>>> import numpy as np
>>> np.set_printoptions(precision=1, suppress=True, linewidth=120)
>>> tidy = lambda a: np.round(a, 1) + 0
>>> K = np.loadtxt("layer10.csv", delimiter=",")
>>> print(tidy(K))
[[ 0.2 -0.1 -0.6 -0.4 -0.1 -0.4 -0.6]
 [-0.1  1.  -0.1 -0.1  0.  -0.1 -0.1]
 [-0.6 -0.1  0.6 -0.3 -0.1 -0.3 -0.4]
 [-0.4 -0.1 -0.3  0.8 -0.1 -0.2 -0.3]
 [-0.1  0.  -0.1 -0.1  1.  -0.1 -0.1]
 [-0.4 -0.1 -0.3 -0.2 -0.1  0.8 -0.3]
 [-0.6 -0.1 -0.4 -0.3 -0.1 -0.3  0.6]]
>>> print(tidy(np.linalg.matrix_power(K, 3)))
[[ 0.2 -0.1 -0.6 -0.4 -0.1 -0.4 -0.6]
 [-0.1  1.  -0.1 -0.1  0.  -0.1 -0.1]
 [-0.6 -0.1  0.6 -0.3 -0.1 -0.3 -0.4]
 [-0.4 -0.1 -0.3  0.8 -0.1 -0.2 -0.3]
 [-0.1  0.  -0.1 -0.1  1.  -0.1 -0.1]
 [-0.4 -0.1 -0.3 -0.2 -0.1  0.8 -0.3]
 [-0.6 -0.1 -0.4 -0.3 -0.1 -0.3  0.6]]
>>> print(tidy(np.linalg.det(K)))
-1.0
>>> print(np.allclose(K, K.T))
True
>>> print(np.allclose(K @ K.T, K.T @ K))
True
>>> print(tidy(np.trace(K)))
5.0
>>> print(tidy((K + K.T) / 2))
[[ 0.2 -0.1 -0.6 -0.4 -0.1 -0.4 -0.6]
 [-0.1  1.  -0.1 -0.1  0.  -0.1 -0.1]
 [-0.6 -0.1  0.6 -0.3 -0.1 -0.3 -0.4]
 [-0.4 -0.1 -0.3  0.8 -0.1 -0.2 -0.3]
 [-0.1  0.  -0.1 -0.1  1.  -0.1 -0.1]
 [-0.4 -0.1 -0.3 -0.2 -0.1  0.8 -0.3]
 [-0.6 -0.1 -0.4 -0.3 -0.1 -0.3  0.6]]
>>> print(tidy(K @ K))
[[1. 0. 0. 0. 0. 0. 0.]
 [0. 1. 0. 0. 0. 0. 0.]
 [0. 0. 1. 0. 0. 0. 0.]
 [0. 0. 0. 1. 0. 0. 0.]
 [0. 0. 0. 0. 1. 0. 0.]
 [0. 0. 0. 0. 0. 1. 0.]
 [0. 0. 0. 0. 0. 0. 1.]]
>>> J = np.array([[1, 3, 0], [2, 1, 1], [3, 2, 3], [0, 2, 2]])
>>> J[:, 0] = -2 * J[:, 1]
>>> print(J)
[[-6  3  0]
 [-2  1  1]
 [-4  2  3]
 [-4  2  2]]
>>> rk = np.linalg.matrix_rank(J)
>>> print(rk)
2
>>> N = np.linalg.svd(J)[2][rk:].T
>>> print(np.allclose(J @ N, 0))
True
>>> print([int(np.linalg.matrix_rank(J[:i])) for i in range(1, len(J) + 1)])
[1, 2, 2, 2]
>>> print(tidy(N[:, 0] / N[np.abs(N[:, 0]).round(6).argmax(), 0]))
[0.5 1.  0. ]
>>> print(N.shape)
(3, 1)
>>> print(tidy(J @ N))
[[0.]
 [0.]
 [0.]
 [0.]]
>>> Q, _ = np.linalg.qr(np.array([[1.7, 1.0, 0.4, -0.1, -1.0, 1.0, -0.4, -0.3, 1.5],
...     [1.6, 0.0, 0.8, -1.3, -0.8, -1.6, 0.4, 0.1, 0.5],
...     [-0.8, -0.1, 1.2, -0.5, 0.4, -0.8, -1.4, 0.9, 0.6],
...     [0.4, -0.4, -0.1, -1.4, -0.1, -0.4, -1.3, 1.6, -0.5],
...     [1.1, -0.9, -0.6, 0.8, 0.1, 2.0, 2.4, -0.5, -0.7],
...     [-0.7, 0.2, 0.1, -0.1, -1.4, 0.1, 1.0, -1.0, 1.1],
...     [1.6, -2.3, 0.5, 1.0, 0.8, -0.2, -0.2, 0.7, 0.9],
...     [-1.5, 0.4, 0.5, -1.2, -0.8, -0.6, 0.0, 0.7, 0.5],
...     [-0.4, -0.4, -0.3, 0.3, -0.4, -0.6, 0.6, 0.2, 1.1]]))
>>> A = 5 * Q
>>> print(tidy(A))
[[-2.4 -2.9 -0.9  1.1 -1.1  1.4  1.9 -1.5 -0.2]
 [-2.2 -0.9 -2.1 -2.  -0.7 -2.  -2.5  0.4  0.3]
 [ 1.1  0.6 -3.4  0.8  1.1  1.4 -0.2 -0.5  2.7]
 [-0.6  0.6  0.3 -4.   0.5  1.1  2.4  0.2  1.1]
 [-1.5  1.1  1.7  0.  -0.9  3.  -2.5 -0.8  1.1]
 [ 1.   0.  -0.3  0.2 -3.9  0.3  0.6  2.7  1. ]
 [-2.2  3.6 -1.4  0.9 -0.5 -0.2  1.3  0.1 -1.6]
 [ 2.1  0.  -1.5 -1.5 -1.4  1.5 -0.7 -1.8 -2.9]
 [ 0.6  1.   0.8 -0.1 -1.9 -2.2  0.5 -3.3  1.8]]
>>> f = np.array([-4, 5, 6, -4, 4, 4, 2, 7, -3])
>>> Y = A + np.outer(f, np.eye(9)[2])
>>> print(tidy(np.linalg.det(Y) / np.linalg.det(A)), tidy(1 + np.linalg.solve(A, f)[2]))
-0.6 -0.6
